% python3 -q
>>> import numpy as np
>>> import numpy.linalg as la
>>> np.set_printoptions(suppress=True, linewidth=140)
>>> rd = lambda a: np.round(a, 2) + 0
>>> M = np.loadtxt("mat.csv", delimiter=",")
>>> rd(M)
array([[ -0.16,  -3.51,   3.5 , -17.86,  -6.7 , -15.94,   5.41,  -8.61],
       [ -0.75,  -1.88,   1.51,  -9.78,  -2.27,  -8.28,   3.01,  -3.77],
       [ -0.77,  -1.82,   1.42,  -9.42,  -2.09,  -7.94,   2.89,  -3.57],
       [ -0.89,  -1.47,   0.87,  -7.35,  -1.16,  -6.02,   2.2 ,  -2.49],
       [ -0.95,  -1.27,   0.53,  -6.04,  -0.64,  -4.82,   1.74,  -1.86],
       [ -0.96,  -0.84,  -0.31,  -2.69,   0.25,  -1.88,   0.51,  -0.56],
       [ -0.93,  -0.78,  -0.39,  -2.24,   0.29,  -1.51,   0.34,  -0.44],
       [ -0.88,  -0.73,  -0.45,  -1.88,   0.3 ,  -1.22,   0.2 ,  -0.36],
       [ -0.86,  -0.72,  -0.47,  -1.77,   0.29,  -1.14,   0.17,  -0.34],
       [ -0.82,  -0.68,  -0.49,  -1.52,   0.28,  -0.95,   0.08,  -0.29],
       [ -0.74,  -0.62,  -0.5 ,  -1.21,   0.24,  -0.72,  -0.01,  -0.24],
       [ -0.67,  -0.56,  -0.49,  -1.  ,   0.21,  -0.58,  -0.06,  -0.22],
       [ -0.28,  -0.26,  -0.25,  -0.3 ,   0.04,  -0.16,  -0.1 ,  -0.11],
       [ -0.2 ,  -0.19,  -0.19,  -0.22,   0.02,  -0.11,  -0.08,  -0.09],
       [  0.  ,   0.  ,   0.  ,   0.  ,   0.  ,   0.  ,   0.  ,   0.  ],
       [  0.44,   0.49,   0.49,   0.42,   0.1 ,   0.22,   0.28,   0.3 ],
       [  0.46,   0.51,   0.5 ,   0.43,   0.1 ,   0.22,   0.29,   0.31],
       [  0.58,   0.66,   0.64,   0.54,   0.16,   0.29,   0.39,   0.42],
       [  0.59,   0.68,   0.66,   0.56,   0.17,   0.3 ,   0.4 ,   0.43],
       [  0.71,   0.84,   0.81,   0.68,   0.25,   0.37,   0.5 ,   0.56],
       [  0.89,   1.09,   1.03,   0.86,   0.39,   0.48,   0.66,   0.76],
       [  0.95,   1.17,   1.11,   0.92,   0.44,   0.52,   0.71,   0.84],
       [  1.86,   2.67,   2.34,   2.04,   1.62,   1.35,   1.65,   2.31],
       [  2.01,   2.95,   2.55,   2.27,   1.88,   1.53,   1.82,   2.61],
       [  2.12,   3.17,   2.71,   2.44,   2.08,   1.67,   1.95,   2.85],
       [  2.48,   3.88,   3.23,   3.03,   2.8 ,   2.17,   2.37,   3.67],
       [  2.63,   4.2 ,   3.46,   3.3 ,   3.13,   2.4 ,   2.55,   4.04],
       [  3.2 ,   5.46,   4.3 ,   4.41,   4.51,   3.36,   3.25,   5.56],
       [  3.55,   6.29,   4.83,   5.18,   5.48,   4.04,   3.7 ,   6.61],
       [  3.79,   6.87,   5.2 ,   5.73,   6.17,   4.54,   4.01,   7.36],
       [  4.91,   9.9 ,   6.96,   8.73,   9.97,   7.3 ,   5.53,  11.4 ],
       [  5.45,  11.48,   7.83,  10.39,  12.06,   8.85,   6.29,  13.6 ],
       [  6.63,  15.22,   9.74,  14.49,  17.18,  12.72,   7.98,  18.94],
       [  7.19,  17.09,  10.65,  16.61,  19.82,  14.75,   8.79,  21.68],
       [  7.63,  18.67,  11.39,  18.43,  22.07,  16.5 ,   9.45,  24.01],
       [  7.84,  19.41,  11.73,  19.3 ,  23.14,  17.33,   9.76,  25.11],
       [  7.84,  19.43,  11.74,  19.32,  23.17,  17.35,   9.76,  25.14]])
>>> # rows and columns are dependent
>>> la.matrix_rank(M, rtol=0.1)
np.int64(2)
>>> [round(float(x), 2) for x in la.svd(M, compute_uv=False)[:3]]
[116.25, 26.5, 7.54]
>>> rd(la.norm(M, 2) / la.norm(M))
np.float64(0.97)
>>> other = np.array([[5, 1, 6, 0, 5, 0, 5, 2, 5],
...     [5, 1, 7, 6, 1, 3, 1, 7, 6],
...     [5, 5, 5, 8, 8, 8, 7, 9, 0],
...     [8, 4, 1, 9, 2, 3, 4, 3, 0],
...     [7, 8, 5, 9, 3, 5, 6, 4, 6],
...     [7, 6, 2, 2, 5, 8, 1, 9, 1],
...     [7, 2, 4, 3, 4, 1, 3, 1, 7],
...     [2, 7, 3, 5, 0, 2, 6, 4, 4],
...     [6, 3, 2, 9, 1, 2, 1, 6, 5]])
>>> C = np.array([[1, 1, 0], [2, 2, 1], [2, 1, 1]])
>>> X = np.block([[other, np.zeros((9, 3))], [np.zeros((3, 9)), C]])
>>> X
array([[5., 1., 6., 0., 5., 0., 5., 2., 5., 0., 0., 0.],
       [5., 1., 7., 6., 1., 3., 1., 7., 6., 0., 0., 0.],
       [5., 5., 5., 8., 8., 8., 7., 9., 0., 0., 0., 0.],
       [8., 4., 1., 9., 2., 3., 4., 3., 0., 0., 0., 0.],
       [7., 8., 5., 9., 3., 5., 6., 4., 6., 0., 0., 0.],
       [7., 6., 2., 2., 5., 8., 1., 9., 1., 0., 0., 0.],
       [7., 2., 4., 3., 4., 1., 3., 1., 7., 0., 0., 0.],
       [2., 7., 3., 5., 0., 2., 6., 4., 4., 0., 0., 0.],
       [6., 3., 2., 9., 1., 2., 1., 6., 5., 0., 0., 0.],
       [0., 0., 0., 0., 0., 0., 0., 0., 0., 1., 1., 0.],
       [0., 0., 0., 0., 0., 0., 0., 0., 0., 2., 2., 1.],
       [0., 0., 0., 0., 0., 0., 0., 0., 0., 2., 1., 1.]])
>>> # splits into 2 blocks
>>> O, Rm = la.qr(X)
>>> rd(O @ Rm)
array([[5., 1., 6., 0., 5., 0., 5., 2., 5., 0., 0., 0.],
       [5., 1., 7., 6., 1., 3., 1., 7., 6., 0., 0., 0.],
       [5., 5., 5., 8., 8., 8., 7., 9., 0., 0., 0., 0.],
       [8., 4., 1., 9., 2., 3., 4., 3., 0., 0., 0., 0.],
       [7., 8., 5., 9., 3., 5., 6., 4., 6., 0., 0., 0.],
       [7., 6., 2., 2., 5., 8., 1., 9., 1., 0., 0., 0.],
       [7., 2., 4., 3., 4., 1., 3., 1., 7., 0., 0., 0.],
       [2., 7., 3., 5., 0., 2., 6., 4., 4., 0., 0., 0.],
       [6., 3., 2., 9., 1., 2., 1., 6., 5., 0., 0., 0.],
       [0., 0., 0., 0., 0., 0., 0., 0., 0., 1., 1., 0.],
       [0., 0., 0., 0., 0., 0., 0., 0., 0., 2., 2., 1.],
       [0., 0., 0., 0., 0., 0., 0., 0., 0., 2., 1., 1.]])
>>> rd(np.trace(O @ O.T))
np.float64(12.0)
>>> np.allclose(Rm.T @ Rm, X.T @ X)
True
>>> t3 = np.stack([X, 3 * X, X[::-1]])
>>> rd(la.norm(t3, axis=(1, 2)))
array([ 45.59, 136.76,  45.59])
>>> t3.shape
(3, 12, 12)
>>> arr = np.load("w.npy")
>>> arr
array([[  7.5 ,   7.  ,  11.47,  -0.31,   0.9 ,  12.65],
       [ -7.51,  -9.58, -19.23,   3.12,   6.  ,  -5.19],
       [ 14.07,   3.58,   6.2 ,   0.11,  -0.39,   3.98],
       [ -4.53,  -7.18, -21.71,  -0.28,   4.69,  -3.71],
       [ -5.96,  -5.01,  -0.03,   0.79,  -5.41, -17.19],
       [ -1.49,   7.97,  18.56,  -6.49, -13.43,  -9.41],
       [ 11.69,   3.01,   2.17,   0.47,   2.61,   8.38],
       [ -6.88,  -7.4 ,  -7.6 ,   8.22,  10.52,   6.29],
       [-20.12, -13.63, -11.19,   9.68,   7.95,  -7.19],
       [-14.08,  -4.98, -27.98,  -5.08,   4.6 ,   0.82],
       [  7.17,   5.82,  -4.2 ,  -5.91,  -0.08,   8.87],
       [  5.4 ,   0.81,   2.52,   4.37,   7.11,  13.11],
       [  0.01,  -4.81, -14.7 ,   0.41,   4.11,  -1.11],
       [ -4.18,  -9.96,  -7.32,  11.19,  11.66,   3.72],
       [ 15.01,  12.61,  28.12,  -4.11, -10.61,   1.64],
       [ -7.8 ,   1.59,   9.9 ,  -1.37,  -6.48,  -7.7 ],
       [-14.42, -17.4 , -10.  ,  15.32,  11.28,  -8.5 ],
       [ -5.4 ,  -8.4 , -12.54,   6.08,   8.43,   0.81],
       [ -0.34,   8.41,  -2.37, -13.09, -10.19,  -3.41],
       [ -5.38,   3.19,  12.2 ,  -2.3 ,  -7.7 ,  -7.31],
       [ -5.11,  -2.36,  13.92,   5.99,  -1.79,  -6.6 ],
       [ -4.76,   0.18,   7.09,   1.8 ,  -0.9 ,  -0.72],
       [ -3.33, -11.2 ,  -1.69,  12.39,   8.01,  -4.81],
       [ -6.59,   6.6 ,  12.01,  -6.4 , -10.02,  -5.45],
       [-11.69,  -1.03, -12.29,  -5.48,  -1.69,  -3.52],
       [ -8.08,  -1.77,  -4.84,   1.23,   3.91,   4.47],
       [ 15.  ,  10.59,  19.41,  -4.5 ,  -8.1 ,   2.51],
       [ 12.92,  13.99, -13.9 , -18.08,  -4.31,  14.92],
       [ 10.82,  11.97,  17.04,  -7.81, -10.02,   1.98]])
>>> d = la.norm(arr[:, None] - arr[None], axis=-1)
>>> d.shape
(29, 29)
>>> d.mean(axis=1).argmax()
np.int64(14)
>>> (d + 1e9 * np.eye(29)).round(6).argmin(axis=1)
array([ 6,  3,  6,  1, 15, 23,  2, 13, 16,  3,  6,  6,  3,  7, 26, 19,  8,  7, 23, 15, 21, 20, 13, 19, 25,  7, 28, 10, 26])
>>> np.flatnonzero(d[9] < d.mean() / 2)
array([3, 9])
>>> rd(d[:5, :5])
array([[ 0.  , 42.41, 12.64, 41.58, 37.27],
       [42.41,  0.  , 37.68,  6.02, 25.91],
       [12.64, 37.68,  0.  , 36.41, 31.43],
       [41.58,  6.02, 36.41,  0.  , 27.6 ],
       [37.27, 25.91, 31.43, 27.6 ,  0.  ]])
